$ python3 -q
>>> import numpy as np
>>> np.set_printoptions(suppress=True, linewidth=140)
>>> X = np.array([[3, 2, 3, 2, 3, 2],
...     [4, 4, 4, 4, 4, 4],
...     [3, 5, 3, 5, 3, 5],
...     [3, 2, 3, 2, 3, 2],
...     [4, 4, 4, 4, 4, 4],
...     [3, 5, 3, 5, 3, 5]])
>>> print(X)
[[3 2 3 2 3 2]
 [4 4 4 4 4 4]
 [3 5 3 5 3 5]
 [3 2 3 2 3 2]
 [4 4 4 4 4 4]
 [3 5 3 5 3 5]]
>>> print(np.trace(X))
21
>>> np.allclose(X, X.T)
False
>>> (X + X.T) / 2
array([[3. , 3. , 3. , 2.5, 3.5, 2.5],
       [3. , 4. , 4.5, 3. , 4. , 4.5],
       [3. , 4.5, 3. , 4. , 3.5, 4. ],
       [2.5, 3. , 4. , 2. , 3.5, 3.5],
       [3.5, 4. , 3.5, 3.5, 4. , 3.5],
       [2.5, 4.5, 4. , 3.5, 3.5, 5. ]])
>>> X @ X
array([[50, 55, 50, 55, 50, 55],
       [80, 88, 80, 88, 80, 88],
       [80, 88, 80, 88, 80, 88],
       [50, 55, 50, 55, 50, 55],
       [80, 88, 80, 88, 80, 88],
       [80, 88, 80, 88, 80, 88]])
>>> np.round(np.sort(np.abs(np.linalg.eigvals(X))), 2) + 0
array([ 0.,  0.,  0.,  0.,  0., 21.])
>>> print(np.allclose(X @ X.T, X.T @ X))
False
>>> np.linalg.matrix_power(X, 3)
array([[1050, 1155, 1050, 1155, 1050, 1155],
       [1680, 1848, 1680, 1848, 1680, 1848],
       [1680, 1848, 1680, 1848, 1680, 1848],
       [1050, 1155, 1050, 1155, 1050, 1155],
       [1680, 1848, 1680, 1848, 1680, 1848],
       [1680, 1848, 1680, 1848, 1680, 1848]])
>>> np.argsort(-np.linalg.norm(X, axis=0).round(6), kind="stable")[:3]
array([1, 3, 5])
>>> np.linalg.cond(X) > 100
np.True_
>>> Uu, sigma, VT = np.linalg.svd(X)
>>> V = VT[:(sigma > 1e-8).sum()]
>>> rng = np.random.default_rng(692376)
>>> vec = X[5] + -3 * X[1] + rng.integers(2) * np.eye(6)[4]
>>> vec
array([-9., -7., -9., -7., -9., -7.])
>>> round(np.linalg.norm(vec - V.T @ V @ vec), 2)
np.float64(0.0)
>>> np.allclose(V.T @ V @ vec, vec)
True
>>> rank = np.linalg.matrix_rank(X)
>>> print(rank)
2
>>> ns = np.linalg.svd(X)[2][rank:].T
>>> [int(np.linalg.matrix_rank(X[:, :j + 1])) for j in range(6)]
[1, 2, 2, 2, 2, 2]
>>> print(np.round(X @ ns, 2) + 0)
[[0. 0. 0. 0.]
 [0. 0. 0. 0.]
 [0. 0. 0. 0.]
 [0. 0. 0. 0.]
 [0. 0. 0. 0.]
 [0. 0. 0. 0.]]
>>> ns.shape
(6, 4)
>>> np.linalg.matrix_rank(X.T @ X), np.linalg.matrix_rank(X @ X.T)
(np.int64(2), np.int64(2))
>>> np.allclose(X @ ns, 0)
True
>>> np.round(ns @ ns.T, 2) + 0
array([[ 0.67,  0.  , -0.33,  0.  , -0.33,  0.  ],
       [ 0.  ,  0.67,  0.  , -0.33,  0.  , -0.33],
       [-0.33,  0.  ,  0.67,  0.  , -0.33,  0.  ],
       [ 0.  , -0.33,  0.  ,  0.67,  0.  , -0.33],
       [-0.33,  0.  , -0.33,  0.  ,  0.67,  0.  ],
       [ 0.  , -0.33,  0.  , -0.33,  0.  ,  0.67]])
